$ python -q
>>> import numpy as np
>>> np.set_printoptions(suppress=True, linewidth=100)
>>> def rd(a):
...     return np.round(a, 2) + 0
... 
>>> data = np.load("layer8.npy")
>>> rd(data)
array([[ -5.78, -11.66, -13.75,   7.86,   0.  ,  -5.95],
       [ -5.11, -10.61, -12.95,   7.43,   0.  ,  -5.78],
       [ -4.8 , -10.12, -12.57,   7.23,   0.  ,  -5.7 ],
       [ -2.43,  -6.19,  -9.38,   5.41,   0.  ,  -4.93],
       [ -1.03,  -3.57,  -6.98,   3.94,   0.  ,  -4.21],
       [ -0.98,  -3.47,  -6.88,   3.88,   0.  ,  -4.18],
       [ -0.07,  -1.27,  -4.39,   2.26,   0.  ,  -3.19],
       [ -0.07,  -1.26,  -4.38,   2.25,   0.  ,  -3.18],
       [  0.09,  -0.3 ,  -2.72,   1.15,   0.  ,  -2.28],
       [  0.91,   0.25,   1.19,   0.29,   0.  ,   1.13],
       [  1.22,   0.38,   1.42,   0.4 ,   0.  ,   1.34],
       [  4.  ,   1.81,   3.04,   1.37,   0.  ,   2.48],
       [  5.81,   2.88,   3.91,   1.94,   0.  ,   2.96],
       [  8.52,   4.6 ,   5.13,   2.75,   0.  ,   3.52],
       [ 12.14,   7.02,   6.68,   3.75,   0.  ,   4.11],
       [ 14.56,   8.69,   7.69,   4.39,   0.  ,   4.44],
       [ 22.97,  14.75,  11.14,   6.43,   0.  ,   5.38],
       [ 29.02,  19.26,  13.6 ,   7.79,   0.  ,   5.92]])
>>> rk = np.linalg.matrix_rank(data)
>>> rk
np.int64(3)
>>> N = np.linalg.svd(data)[2][rk:].T
>>> np.linalg.matrix_rank(data.T @ data), np.linalg.matrix_rank(data @ data.T)
(np.int64(3), np.int64(3))
>>> N.shape
(6, 3)
>>> [int(np.linalg.matrix_rank(data[:i])) for i in range(1, len(data) + 1)]
[1, 2, 3, 3, 3, 3, 3, 3, 3, 3, 3, 3, 3, 3, 3, 3, 3, 3]
>>> arr = np.load("a.npy")
>>> arr
array([[ 1.  , -1.1 ,  0.6 ,  0.6 ],
       [ 0.6 ,  1.5 , -1.3 , -1.6 ],
       [-2.42,  1.3 ,  0.41, -1.35],
       [ 1.9 ,  0.  ,  0.6 , -0.4 ],
       [-2.4 ,  1.3 ,  0.4 , -1.4 ]])
>>> np.unravel_index(np.abs(arr).argmax(), arr.shape)
(np.int64(2), np.int64(0))
>>> rd(arr - arr[0])
array([[ 0.  ,  0.  ,  0.  ,  0.  ],
       [-0.4 ,  2.6 , -1.9 , -2.2 ],
       [-3.42,  2.4 , -0.19, -1.95],
       [ 0.9 ,  1.1 ,  0.  , -1.  ],
       [-3.4 ,  2.4 , -0.2 , -2.  ]])
>>> np.count_nonzero(arr)
np.int64(19)
>>> rd(np.linalg.svd(arr, compute_uv=False))
array([4.86, 2.71, 1.39, 0.25])
>>> rd(np.diff(arr, axis=0))
array([[-0.4 ,  2.6 , -1.9 , -2.2 ],
       [-3.02, -0.2 ,  1.71,  0.25],
       [ 4.32, -1.3 ,  0.19,  0.95],
       [-4.3 ,  1.3 , -0.2 , -1.  ]])
>>> rd(arr.mean(axis=0))
array([-0.26,  0.6 ,  0.14, -0.83])
>>> rd(np.linalg.norm(arr))
np.float64(5.75)
>>> np.zeros(5, 4)
Traceback (most recent call last):
  File "<python-input-20>", line 1, in <module>
    np.zeros(5, 4)
    ~~~~~~~~^^^^^^
TypeError: Cannot interpret '4' as a data type
>>> rd(arr.sum(axis=0))
array([-1.32,  3.  ,  0.71, -4.15])
>>> Y = np.c_[arr[:, :3] @ np.array([[3, 0, 0], [3, 0, 2], [3, 2, 0]]), np.array([2, 0, 2, 2, 0])]
>>> rd(Y)
array([[ 1.5 ,  1.2 , -2.2 ,  2.  ],
       [ 2.4 , -2.6 ,  3.  ,  0.  ],
       [-2.13,  0.82,  2.6 ,  2.  ],
       [ 7.5 ,  1.2 ,  0.  ,  2.  ],
       [-2.1 ,  0.8 ,  2.6 ,  0.  ]])
>>> np.linalg.matrix_rank(np.c_[arr, Y])
np.int64(5)
>>> rd(np.linalg.lstsq(arr, Y[:, 0])[0])
array([3., 3., 3., 0.])
>>> np.linalg.matrix_rank(Y)
np.int64(4)
>>> u, r1 = Y[0], Y[4]
>>> rd(u @ u)
np.float64(12.53)
>>> rd(u @ r1)
np.float64(-7.91)
>>> pr = (u @ r1) / (u @ u) * u
>>> rd((r1 - pr) @ u)
np.float64(0.0)
>>> np.linalg.matrix_rank(np.outer(u, r1))
np.int64(1)
>>> def softmax(z):
...     e = np.exp(z - z.max(axis=-1, keepdims=True))
...     return e / e.sum(axis=-1, keepdims=True)
... 
>>> rd(softmax(arr).sum(axis=1))
array([1., 1., 1., 1., 1.])
>>> rd(softmax(arr[4]))
array([0.02, 0.67, 0.27, 0.04])
>>> scores = arr @ arr.T / np.sqrt(4)
>>> rd(softmax(scores)[4] @ arr)
array([-2.37,  1.3 ,  0.38, -1.38])
>>> rd(softmax(scores))
array([[0.57, 0.03, 0.01, 0.36, 0.01],
       [0.01, 0.8 , 0.07, 0.04, 0.08],
       [0.  , 0.01, 0.49, 0.  , 0.5 ],
       [0.22, 0.13, 0.01, 0.63, 0.01],
       [0.  , 0.01, 0.49, 0.  , 0.5 ]])
>>> softmax(scores).round(6).argmax(axis=1)
array([0, 1, 4, 3, 4])
>>> Y = arr / np.sqrt((arr ** 2).mean(axis=1, keepdims=True))
>>> rd(np.linalg.norm(Y, axis=1))
array([2., 2., 2., 2., 2.])
>>> np.linalg.matrix_rank(Y) == np.linalg.matrix_rank(arr)
np.True_
>>> rd(arr - arr.mean(axis=1, keepdims=True))
array([[ 0.73, -1.38,  0.32,  0.32],
       [ 0.8 ,  1.7 , -1.1 , -1.4 ],
       [-1.9 ,  1.82,  0.92, -0.84],
       [ 1.38, -0.52,  0.07, -0.92],
       [-1.88,  1.82,  0.92, -0.88]])
>>> m1 = np.load("x.npy")
>>> rd(m1)
array([[ 1.  ,  0.  ,  0.  ,  0.  ,  0.  ,  0.  ,  0.  ,  0.  ],
       [ 0.  ,  1.  ,  0.  ,  0.  ,  0.  ,  0.  ,  0.  ,  0.  ],
       [ 0.  ,  0.  ,  0.5 ,  0.  ,  0.  , -0.87,  0.  ,  0.  ],
       [ 0.  ,  0.  ,  0.  ,  1.  ,  0.  ,  0.  ,  0.  ,  0.  ],
       [ 0.  ,  0.  ,  0.  ,  0.  ,  1.  ,  0.  ,  0.  ,  0.  ],
       [ 0.  ,  0.  ,  0.87,  0.  ,  0.  ,  0.5 ,  0.  ,  0.  ],
       [ 0.  ,  0.  ,  0.  ,  0.  ,  0.  ,  0.  ,  1.  ,  0.  ],
       [ 0.  ,  0.  ,  0.  ,  0.  ,  0.  ,  0.  ,  0.  ,  1.  ]])
>>> np.flatnonzero(np.linalg.matrix_power((m1 != 0) + (m1.T != 0) + np.eye(8), 8)[5])
array([2, 5])
>>> (m1 != 0).astype(int)
array([[1, 0, 0, 0, 0, 0, 0, 0],
       [0, 1, 0, 0, 0, 0, 0, 0],
       [0, 0, 1, 0, 0, 1, 0, 0],
       [0, 0, 0, 1, 0, 0, 0, 0],
       [0, 0, 0, 0, 1, 0, 0, 0],
       [0, 0, 1, 0, 0, 1, 0, 0],
       [0, 0, 0, 0, 0, 0, 1, 0],
       [0, 0, 0, 0, 0, 0, 0, 1]])
>>> rd(np.linalg.det(m1))
np.float64(1.0)
>>> U, sigma, Vt = np.linalg.svd(m1, full_matrices=False)
>>> rd(U.T @ U)
array([[1., 0., 0., 0., 0., 0., 0., 0.],
       [0., 1., 0., 0., 0., 0., 0., 0.],
       [0., 0., 1., 0., 0., 0., 0., 0.],
       [0., 0., 0., 1., 0., 0., 0., 0.],
       [0., 0., 0., 0., 1., 0., 0., 0.],
       [0., 0., 0., 0., 0., 1., 0., 0.],
       [0., 0., 0., 0., 0., 0., 1., 0.],
       [0., 0., 0., 0., 0., 0., 0., 1.]])
>>> U.shape, sigma.shape, Vt.shape
((8, 8), (8,), (8, 8))
>>> Vt @ Vt.T
array([[1., 0., 0., 0., 0., 0., 0., 0.],
       [0., 1., 0., 0., 0., 0., 0., 0.],
       [0., 0., 1., 0., 0., 0., 0., 0.],
       [0., 0., 0., 1., 0., 0., 0., 0.],
       [0., 0., 0., 0., 1., 0., 0., 0.],
       [0., 0., 0., 0., 0., 1., 0., 0.],
       [0., 0., 0., 0., 0., 0., 1., 0.],
       [0., 0., 0., 0., 0., 0., 0., 1.]])
>>> sigma
array([1., 1., 1., 1., 1., 1., 1., 1.])
>>> sigma / sigma[0]
array([1., 1., 1., 1., 1., 1., 1., 1.])
>>> rd(np.cumsum(sigma ** 2) / np.sum(sigma ** 2))
array([0.12, 0.25, 0.38, 0.5 , 0.62, 0.75, 0.88, 1.  ])
>>> rd(np.sqrt((sigma ** 2).sum())), rd(np.linalg.norm(m1))
(np.float64(2.83), np.float64(2.83))
